$ python -q
>>> import numpy as np
>>> import numpy.linalg as la
>>> np.set_printoptions(precision=2, suppress=True, linewidth=200)
>>> X = np.loadtxt("x.csv", delimiter=",")
>>> X
array([[  1.56,  -1.12,   3.27,   0.51,  -0.31],
       [ -1.67,  -1.08,   1.88,   0.98,  -3.89],
       [ -3.  ,   1.74,  -1.59,  -4.09,  -0.87],
       [ -0.07,  -0.62,   0.94,  -2.  ,  -1.01],
       [ -3.97,   2.6 ,   4.29,  -0.54,  -1.83],
       [ -7.07,   1.46,   6.76,   4.81,  -4.67],
       [  3.41,  -3.26,  -0.53,  -1.47,   0.79],
       [ -0.72,   0.3 ,  -1.18,   2.97,   1.31],
       [ -4.91,   1.77,  -0.05,   2.62,  -0.39],
       [ -1.87,  -0.32,   7.28,   4.57,  -1.75],
       [  5.37,  -0.75,   1.95,   3.5 ,   0.73],
       [ -6.46,   3.34, -13.38,   1.14,   2.75],
       [ -4.35,   2.06,  -2.7 ,   0.71,   1.3 ],
       [  0.61,  -0.82,   1.97,  -2.66,   2.34],
       [  5.03,  -3.29,   7.84,   3.11,   1.56]])
>>> C = X[[6, 10]].astype(float)
>>> for _ in range(3):
...     idx = la.norm(X[:, None] - C, axis=-1).argmin(axis=1)
...     C = np.array([X[idx == j].mean(axis=0) for j in range(2)])
... 
>>> idx
array([1, 1, 0, 0, 1, 1, 0, 0, 0, 1, 1, 0, 0, 0, 1])
>>> np.bincount(idx)
array([8, 7])
>>> C[1] - C[0]
array([ 1.56, -0.92,  6.82,  2.77, -2.23])
>>> Q, vecs = la.qr(X[:, :2])[0], la.qr(X[:, 2:])[0]
>>> sv = la.svd(Q.T @ vecs, compute_uv=False)
>>> sv
array([0.68, 0.49])
>>> (sv > 0.9).sum()
np.int64(0)
>>> print(round(float(la.norm(Q @ Q.T - vecs @ vecs.T, 2)), 2))
1.0
>>> rng = np.random.default_rng(84)
>>> other = X + rng.integers(-2, 3, (15, 3)) @ rng.integers(-2, 3, (3, 5))
>>> other
array([[  1.56,  -8.12,   4.27,  -5.49,   4.69],
       [ -4.67,  -3.08,  -1.12,   0.98,  -2.89],
       [ -4.  ,  -2.26,  -0.59,  -8.09,   4.13],
       [  0.93,   4.38,   0.94,   2.  ,  -5.01],
       [ -6.97,   5.6 ,   2.29,   2.46,  -1.83],
       [ -7.07,  -0.54,   8.76,   1.81,  -0.67],
       [  5.41,  -5.26,   3.47,  -5.47,   4.79],
       [  3.28,   2.3 ,   0.82,   3.97,  -2.69],
       [ -3.91,  -4.23,   0.95,  -2.38,   2.61],
       [  2.13,   1.68,   9.28,   5.57,  -5.75],
       [  3.37,  -7.75,   0.95,  -1.5 ,   5.73],
       [ -3.46,   7.34, -12.38,   4.14,  -2.25],
       [ -1.35,   2.06,  -1.7 ,   0.71,  -1.7 ],
       [  1.61,   3.18,   0.97,   1.34,  -2.66],
       [  3.03, -13.29,   7.84,  -4.89,   9.56]])
>>> print(other - X)
[[  0.  -7.   1.  -6.   5.]
 [ -3.  -2.  -3.   0.   1.]
 [ -1.  -4.   1.  -4.   5.]
 [  1.   5.   0.   4.  -4.]
 [ -3.   3.  -2.   3.   0.]
 [  0.  -2.   2.  -3.   4.]
 [  2.  -2.   4.  -4.   4.]
 [  4.   2.   2.   1.  -4.]
 [  1.  -6.   1.  -5.   3.]
 [  4.   2.   2.   1.  -4.]
 [ -2.  -7.  -1.  -5.   5.]
 [  3.   4.   1.   3.  -5.]
 [  3.   0.   1.   0.  -3.]
 [  1.   4.  -1.   4.  -5.]
 [ -2. -10.   0.  -8.   8.]]
>>> print(la.matrix_rank(other - X, tol=1e-8))
3
>>> Ac = X - X.mean(axis=1)
Traceback (most recent call last):
  File "<python-input-20>", line 1, in <module>
    Ac = X - X.mean(axis=1)
         ~~^~~~~~~~~~~~~~~~
ValueError: operands could not be broadcast together with shapes (15,5) (15,) 
>>> Ac = X - X.mean(axis=0)
>>> U, sv, vt = la.svd(Ac, full_matrices=False)
>>> np.abs(U[:, 0]).argmax()
np.int64(11)
>>> round(float((sv ** 2).sum() ** 2 / (sv ** 4).sum()), 2)
2.39
>>> print(np.round(Ac.mean(axis=0), 2) + 0)
[0. 0. 0. 0. 0.]
>>> proj = X @ la.solve(X.T @ X, X.T)
>>> la.matrix_rank(np.eye(15) - proj)
np.int64(10)
>>> np.diag(proj)
array([0.04, 0.44, 0.25, 0.09, 0.39, 0.53, 0.39, 0.14, 0.17, 0.27, 0.52, 0.66, 0.19, 0.45, 0.47])
>>> proj @ X[:, 2]
array([  3.27,   1.88,  -1.59,   0.94,   4.29,   6.76,  -0.53,  -1.18,  -0.05,   7.28,   1.95, -13.38,  -2.7 ,   1.97,   7.84])
>>> np.round(la.eigvalsh(proj), 2) + 0
array([0., 0., 0., 0., 0., 0., 0., 0., 0., 0., 1., 1., 1., 1., 1.])
>>> np.allclose(proj @ proj, proj)
True
>>> W0 = np.load("a.npy")
>>> W0
array([[2, 0, 0, 0, 0],
       [1, 0, 0, 0, 0],
       [1, 1, 1, 0, 0],
       [2, 0, 1, 0, 0],
       [0, 1, 2, 0, 0]])
>>> # column 4 repeats column 3
>>> np.einsum("ii->", W0)
np.int64(3)
>>> round(float(la.eigvals(W0).sum().real), 2)
3.0
>>> la.eigvals(W0)
array([0., 0., 1., 0., 2.])
>>> np.kron(np.eye(2, dtype=int), W0)
array([[2, 0, 0, 0, 0, 0, 0, 0, 0, 0],
       [1, 0, 0, 0, 0, 0, 0, 0, 0, 0],
       [1, 1, 1, 0, 0, 0, 0, 0, 0, 0],
       [2, 0, 1, 0, 0, 0, 0, 0, 0, 0],
       [0, 1, 2, 0, 0, 0, 0, 0, 0, 0],
       [0, 0, 0, 0, 0, 2, 0, 0, 0, 0],
       [0, 0, 0, 0, 0, 1, 0, 0, 0, 0],
       [0, 0, 0, 0, 0, 1, 1, 1, 0, 0],
       [0, 0, 0, 0, 0, 2, 0, 1, 0, 0],
       [0, 0, 0, 0, 0, 0, 1, 2, 0, 0]])
>>> round(float(la.det(W0[::-1])), 2)
0.0
>>> round(la.det(2 * W0), 2), np.round(la.det(W0), 2)
(np.float64(0.0), np.float64(0.0))
>>> np.round(W0 @ la.pinv(W0) @ W0, 2) + 0
array([[2., 0., 0., 0., 0.],
       [1., 0., 0., 0., 0.],
       [1., 1., 1., 0., 0.],
       [2., 0., 1., 0., 0.],
       [0., 1., 2., 0., 0.]])
>>> np.unique(W0.round(6), axis=0).shape
(5, 5)
>>> np.abs(np.diag(la.qr(W0)[1])) > 1e-9
array([ True,  True,  True, False, False])
>>> la.lstsq(W0[:-1].T, W0[-1])[2]
np.int32(3)
>>> round(float(np.trace(la.pinv(W0) @ W0)), 2)
3.0
>>> x0 = np.array([-3, 3, -2, -2, -3])
>>> h = np.maximum(W0 @ x0, 0)
>>> np.maximum(W0 @ x0, 0) - np.maximum(-W0 @ x0, 0)
array([-6, -3, -2, -8, -1])
>>> print(np.maximum(W0 @ (3 * x0), 0))
[0 0 0 0 0]
>>> np.tanh(W0 @ x0)
array([-1.  , -1.  , -0.96, -1.  , -0.76])
>>> F = np.load("w.npy")
>>> F
array([[ 0.4 ,  5.23,  1.8 ],
       [-1.3 , -2.34, -0.8 ],
       [ 1.2 ,  1.86,  0.7 ],
       [ 1.7 , -1.26, -0.4 ],
       [ 0.3 , -5.65, -1.9 ],
       [ 0.9 , -6.57, -2.2 ],
       [-1.3 ,  1.32,  0.4 ],
       [ 1.  ,  6.36,  2.1 ],
       [ 0.3 , -3.56, -1.2 ],
       [ 0.6 ,  5.82,  1.9 ],
       [ 0.  ,  5.17,  1.7 ],
       [-0.2 , -3.  , -1.  ],
       [-0.6 ,  2.05,  0.7 ],
       [ 0.8 ,  6.87,  2.3 ],
       [ 0.  , -0.09,  0.  ],
       [ 1.2 ,  2.27,  0.7 ],
       [-0.1 , -2.69, -0.9 ],
       [-1.7 ,  4.6 ,  1.6 ],
       [-0.1 ,  3.8 ,  1.3 ],
       [-1.  ,  1.96,  0.7 ]])
>>> la.norm(F, axis=0)
array([ 4.08, 18.46,  6.19])
>>> round(la.norm(F[18], 1), 2), np.round(la.norm(F[18], np.inf), 2)
(np.float64(5.2), np.float64(3.8))
>>> round(la.norm(F, 2), 2)
np.float64(19.47)
>>> print(la.norm(F, axis=1).argmax())
13
>>> other = W0 / la.norm(W0, axis=1, keepdims=True)
>>> C2 = other @ other.T
>>> la.norm(other, axis=1)
array([1., 1., 1., 1., 1.])
>>> np.degrees(np.arccos(np.clip(C2[1, 0], -1, 1)))
np.float64(0.0)
>>> (np.abs(C2) > 0.9).astype(int)
array([[1, 1, 0, 0, 0],
       [1, 1, 0, 0, 0],
       [0, 0, 1, 0, 0],
       [0, 0, 0, 1, 0],
       [0, 0, 0, 0, 1]])
>>> (C2 - 2 * np.eye(5)).round(6).argmax(axis=1)
array([1, 0, 3, 0, 2])
>>> np.argwhere(np.triu(np.abs(C2) > 0.95, 1))
array([[0, 1]])
>>> J = np.loadtxt("out15.csv", delimiter=",")
>>> J
array([[-5., -2.,  5.],
       [ 1.,  2.,  5.],
       [-4., -5.,  0.],
       [ 5.,  0.,  2.],
       [-1.,  6., 25.]])
>>> # column 2 is much longer than the rest
>>> W1 = np.array([[6, -9, -6], [-7, 5, 6], [-5, 3, -5]])
>>> c = np.array([2, 0, 3])
>>> hid = np.maximum(J @ W1 + c, 0)
>>> la.matrix_rank(hid)
np.int64(2)
>>> (hid > 0).astype(int)
array([[0, 1, 0],
       [0, 1, 0],
       [1, 1, 0],
       [1, 0, 0],
       [0, 1, 0]])
>>> hid
array([[  0.,  50.,   0.],
       [  0.,  16.,   0.],
       [ 13.,  11.,   0.],
       [ 22.,   0.,   0.],
       [  0., 114.,   0.]])
>>> C = np.array([[0, 1, 1], [-1, 0, 2], [0, -1, -2]])
>>> W1 @ C
array([[  9,  12,   0],
       [ -5, -13,  -9],
       [ -3,   0,  11]])
>>> hid @ C
array([[ -50.,    0.,  100.],
       [ -16.,    0.,   32.],
       [ -11.,   13.,   35.],
       [   0.,   22.,   22.],
       [-114.,    0.,  228.]])
>>> m1 = np.array([[-2, 0, -3, 1, -3, 1], [0, 0, 0, -1, -2, 3]])
>>> m1[-1] = m1[0] + 4 * m1[1]
>>> m1
array([[ -2,   0,  -3,   1,  -3,   1],
       [ -2,   0,  -3,  -3, -11,  13]])
>>> other = np.array([[-2, 0], [-3, 2], [1, 5], [-5, 0], [4, 3], [3, -3]])
>>> print(np.einsum("ik,kj->ji", m1, other))
[[-13  11]
 [-27 -87]]
>>> la.matrix_rank(m1 @ other)
np.int64(2)
>>> la.matrix_rank(np.vstack([m1, other.T]))
np.int64(4)
>>> np.einsum("ik,kj->ij", m1, other)
array([[-13, -27],
       [ 11, -87]])
>>> x0 = np.array([0, 3, 1, 1, 1, 2])
>>> print((m1 * x0).sum(axis=1))
[-3  9]
>>> np.einsum("ij,j->i", m1, x0)
array([-3,  9])
>>> m1 * x0
array([[  0,   0,  -3,   1,  -3,   2],
       [  0,   0,  -3,  -3, -11,  26]])
>>> la.norm(m1 @ x0) <= la.norm(m1, 2) * la.norm(x0) + 1e-9
np.True_
>>> x0 = np.array([-6, -2, 0, -5, -1, -4])
>>> h = np.maximum(m1 @ x0, 0)
>>> print(h)
[6 0]
>>> np.maximum(m1 @ (3 * x0), 0)
array([18,  0])
>>> np.tanh(m1 @ x0)
array([ 1., -1.])
>>> M = np.load("data.npy")
>>> M
array([[1.  , 0.7 , 0.49, 0.34],
       [0.7 , 1.  , 0.7 , 0.49],
       [0.49, 0.7 , 1.  , 0.7 ],
       [0.34, 0.49, 0.7 , 1.  ]])
>>> # symmetric
>>> vals, vecs = la.eigh(M)
>>> np.round(vecs.T @ M @ vecs, 2) + 0
array([[0.2 , 0.  , 0.  , 0.  ],
       [0.  , 0.32, 0.  , 0.  ],
       [0.  , 0.  , 0.76, 0.  ],
       [0.  , 0.  , 0.  , 2.72]])
>>> (vals > 1e-8).sum(), (vals < -1e-8).sum()
(np.int64(4), np.int64(0))
>>> print(vals)
[0.2  0.32 0.76 2.72]
>>> la.eigvalsh(M @ M)
array([0.04, 0.1 , 0.57, 7.42])
>>> np.abs(vecs[:, -1])
array([0.46, 0.54, 0.54, 0.46])
>>> vecs @ np.diag(vals) @ vecs.T
array([[1.  , 0.7 , 0.49, 0.34],
       [0.7 , 1.  , 0.7 , 0.49],
       [0.49, 0.7 , 1.  , 0.7 ],
       [0.34, 0.49, 0.7 , 1.  ]])
>>> X @ X
Traceback (most recent call last):
  File "<python-input-104>", line 1, in <module>
    X @ X
    ~~^~~
ValueError: matmul: Input operand 1 has a mismatch in its core dimension 0, with gufunc signature (n?,k),(k,m?)->(n?,m?) (size 15 is different from 5)
>>> C2 = X.T @ X
>>> la.matrix_rank(C2)
np.int64(5)
>>> x0 = np.array([2, 3, -3, 2])
>>> M @ np.ones(4)
array([2.53, 2.89, 2.89, 2.53])
>>> (M @ x0).argmax()
np.int64(0)
>>> (M * x0).sum(axis=1)
array([3.31, 3.28, 1.48, 2.05])
>>> vals, vecs = la.eigh(M)
>>> x0 = np.array([-2, 1, 1, -3])
>>> vecs * np.abs(vals) @ vecs.T
array([[1.  , 0.7 , 0.49, 0.34],
       [0.7 , 1.  , 0.7 , 0.49],
       [0.49, 0.7 , 1.  , 0.7 ],
       [0.34, 0.49, 0.7 , 1.  ]])
>>> la.eigvalsh(M[1:, 1:])
array([0.23, 0.51, 2.26])
>>> x0 = np.array([2, 1, 2, 1])
>>> rhs = M @ x0
>>> rhs
array([4.02, 4.29, 4.38, 3.57])
>>> print(la.solve(M, rhs))
[2. 1. 2. 1.]
>>> np.round(la.solve(M, M[:, 2]), 2) + 0
array([0., 0., 1., 0.])
>>> la.solve(M, rhs + M[:, 3])
array([2., 1., 2., 2.])
>>> C = np.array([[2, 2, 1, -2], [-1, 2, -2, 0], [0, -2, 0, -2], [1, -1, -1, -1]])
>>> data = (rng.random((25, 4)) < 0.25) @ C
>>> data
array([[ 0,  0,  0,  0],
       [ 0,  0,  0,  0],
       [ 0,  0,  0,  0],
       [ 0,  0,  0,  0],
       [ 0,  0,  0,  0],
       [ 3,  1,  0, -3],
       [ 0,  0,  0,  0],
       [ 2,  0,  1, -4],
       [ 0, -2,  0, -2],
       [ 0,  0,  0,  0],
       [ 0, -1, -3, -3],
       [ 3,  1,  0, -3],
       [ 0,  0,  0,  0],
       [ 1,  4, -1, -2],
       [ 1, -1, -1, -1],
       [ 0,  0,  0,  0],
       [ 0,  0,  0,  0],
       [ 0, -2,  0, -2],
       [ 0, -2,  0, -2],
       [-1,  2, -2,  0],
       [ 0,  0,  0,  0],
       [ 3,  1,  0, -3],
       [ 2,  0,  1, -4],
       [ 0,  0,  0,  0],
       [-1,  2, -2,  0]])
>>> x0 = np.array([9, 1, 6, 4])
>>> print((data * x0).sum(axis=1))
[  0   0   0   0   0  16   0   8 -10   0 -31  16   0  -1  -2   0   0 -10 -10 -19   0  16   8   0 -19]
>>> data @ (2 * x0)
array([  0,   0,   0,   0,   0,  32,   0,  16, -20,   0, -62,  32,   0,  -2,  -4,   0,   0, -20, -20, -38,   0,  32,  16,   0, -38])
>>> data @ np.eye(4)[2]
array([ 0.,  0.,  0.,  0.,  0.,  0.,  0.,  1.,  0.,  0., -3.,  0.,  0., -1., -1.,  0.,  0.,  0.,  0., -2.,  0.,  0.,  1.,  0., -2.])
>>> data @ x0
array([  0,   0,   0,   0,   0,  16,   0,   8, -10,   0, -31,  16,   0,  -1,  -2,   0,   0, -10, -10, -19,   0,  16,   8,   0, -19])
>>> mat = np.load("test11.npy")
>>> mat
array([[ 7.69, -2.08,  3.27,  5.88],
       [-0.06, -4.15,  1.37,  6.32],
       [ 0.45, -4.43,  4.78,  2.58],
       [ 2.27, -4.57,  7.52,  2.9 ],
       [-1.04, -5.25,  7.91, -1.61],
       [-0.1 , -3.93,  1.64,  3.55],
       [-2.4 , -6.27,  9.35,  0.55],
       [ 3.76, -4.28,  8.14,  3.26],
       [-1.29, -5.95,  9.02,  1.65],
       [-0.05, -3.43, -3.64, 11.32],
       [ 1.81, -4.64,  6.28,  5.11],
       [ 7.59, -4.12, 12.14,  3.93],
       [-2.06, -5.76,  6.25,  3.95],
       [ 0.89, -4.97,  6.2 ,  5.58],
       [ 8.3 , -2.33,  4.45,  7.27],
       [ 1.93, -4.92,  6.99,  6.4 ],
       [ 2.5 , -3.83,  3.27,  6.58],
       [ 1.4 , -3.77,  3.75,  1.67],
       [-0.78, -4.74,  4.49,  2.39],
       [-6.68, -4.83, -5.01,  7.75],
       [ 7.76, -3.63,  8.92,  7.36],
       [ 4.78, -4.64, 10.13,  4.99],
       [ 4.33, -3.63,  5.83,  4.22],
       [ 1.1 , -3.99,  3.5 ,  3.33],
       [ 3.59, -3.25,  3.12,  4.84],
       [ 3.08, -3.17,  2.38,  4.29]])
>>> idx = rng.permutation(5)
>>> other = X[:, idx] * rng.choice([-1, 1], 5)
>>> other
array([[ 1.12, -0.31,  1.56, -0.51, -3.27],
       [ 1.08, -3.89, -1.67, -0.98, -1.88],
       [-1.74, -0.87, -3.  ,  4.09,  1.59],
       [ 0.62, -1.01, -0.07,  2.  , -0.94],
       [-2.6 , -1.83, -3.97,  0.54, -4.29],
       [-1.46, -4.67, -7.07, -4.81, -6.76],
       [ 3.26,  0.79,  3.41,  1.47,  0.53],
       [-0.3 ,  1.31, -0.72, -2.97,  1.18],
       [-1.77, -0.39, -4.91, -2.62,  0.05],
       [ 0.32, -1.75, -1.87, -4.57, -7.28],
       [ 0.75,  0.73,  5.37, -3.5 , -1.95],
       [-3.34,  2.75, -6.46, -1.14, 13.38],
       [-2.06,  1.3 , -4.35, -0.71,  2.7 ],
       [ 0.82,  2.34,  0.61,  2.66, -1.97],
       [ 3.29,  1.56,  5.03, -3.11, -7.84]])
>>> U, _, vt = la.svd(X.T @ other)
>>> np.round(la.lstsq(X, other)[0], 2) + 0
array([[ 0.,  0.,  1.,  0.,  0.],
       [-1.,  0.,  0.,  0.,  0.],
       [ 0.,  0.,  0.,  0., -1.],
       [ 0.,  0.,  0., -1.,  0.],
       [ 0.,  1.,  0.,  0.,  0.]])
>>> idx
array([1, 4, 0, 3, 2])
